$ python3 -q
>>> import numpy as np
>>> from numpy import linalg as LA
>>> np.set_printoptions(precision=3, suppress=True, linewidth=120)
>>> tidy = lambda a: np.round(a, 3) + 0
>>> W0 = np.load("w.npy")
>>> tidy(W0)
array([[-0.308, -0.634,  0.519,  0.083, -1.022,  0.086,  1.708,  0.162, -1.128,  0.17 ,  0.806, -0.01 , -0.611,
         0.008,  0.042,  1.38 ],
       [ 0.154, -0.065, -0.47 ,  0.053, -0.841,  1.706,  0.463, -0.65 ,  0.738, -0.682,  0.552, -0.261, -0.07 ,
        -1.604, -0.206, -0.701],
       [ 0.154,  0.954, -0.222,  0.837,  0.975,  0.12 ,  1.245, -0.431,  0.028,  0.458,  1.169, -0.367, -0.398,
         0.954,  0.646, -1.19 ],
       [-0.386,  0.926,  0.655, -0.364,  0.776,  0.498, -0.415, -1.379, -0.904, -1.266, -0.511, -0.286, -0.649,
        -0.128,  0.877,  0.734],
       [ 0.386,  0.093,  0.905, -0.404, -0.142,  1.46 , -0.54 ,  0.803, -1.273,  0.606,  0.294,  0.57 ,  1.126,
         0.181,  0.829, -0.619],
       [-1.234,  1.155,  0.181, -0.561, -0.47 , -1.238, -0.512,  0.009, -0.319,  0.565,  1.171,  0.187,  0.07 ,
        -1.326,  0.184, -0.397],
       [-1.234,  0.009,  0.255, -0.758, -0.336,  0.563,  0.565, -1.011,  0.01 ,  1.452, -1.344,  0.118, -0.302,
         0.428, -0.625, -0.688],
       [ 1.079, -0.199,  0.481, -1.886, -0.041, -0.708,  0.753, -0.75 ,  0.43 , -0.125,  0.297, -0.894,  1.1  ,
         0.157,  0.205, -0.082],
       [ 1.002, -0.039, -0.355,  0.681, -0.159,  0.069, -0.732, -1.532,  0.224,  1.589,  0.381,  0.445,  0.218,
        -0.277,  0.454,  1.115],
       [-1.234, -0.119, -0.081, -0.342, -0.286,  0.744, -0.834, -0.297,  0.823, -0.375,  1.378, -0.185,  0.508,
         1.503, -0.447,  0.673],
       [-0.54 ,  0.227, -0.89 , -0.122, -0.868,  0.096,  0.129,  0.67 ,  0.729,  0.263, -0.716, -0.799,  0.034,
         0.188,  2.169,  0.361],
       [ 0.694,  0.473, -1.505, -0.508, -0.794,  0.087, -0.704,  0.009, -1.426,  0.124,  0.107, -1.142, -0.64 ,
         0.525, -0.716, -0.271],
       [-0.308, -1.526, -0.706, -0.039, -0.48 , -0.684, -0.172, -0.986, -0.635, -0.742,  0.225,  1.133, -0.021,
         0.385,  0.884, -1.076],
       [ 0.308, -1.021,  1.402, -0.084, -0.179, -0.033, -0.954,  0.144,  0.458,  0.451,  0.446, -0.982, -1.684,
        -0.003,  0.4  , -0.596],
       [ 0.617,  0.505, -0.52 , -1.511,  0.266,  0.361,  0.141,  0.524,  0.616,  0.074,  0.315,  1.661, -1.382,
         0.211,  0.176,  0.299],
       [-0.694, -1.237, -0.979, -0.634,  1.875,  0.4  ,  0.028,  0.282, -0.418,  0.612,  0.383, -0.604,  0.053,
        -0.814,  0.143,  0.357]])
>>> x0 = np.array([-2, 3, 0, 3, 3, 0, 3, 3, 1, -3, -2, -1, 2, -1, -2, 2])
>>> y = W0 @ x0
>>> beta, lr = np.zeros(16), 1 / LA.norm(W0, 2) ** 2
>>> for i in range(6):
...     beta -= lr * W0.T @ (W0 @ beta - y)
...     if i % 2 == 0: print(i, round(LA.norm(W0 @ beta - y), 3))
... 
0 0.0
2 0.0
4 0.0
>>> tidy(LA.cond(W0))
np.float64(1.0)
>>> tidy(beta)
array([-2.,  3.,  0.,  3.,  3.,  0.,  3.,  3.,  1., -3., -2., -1.,  2., -1., -2.,  2.])
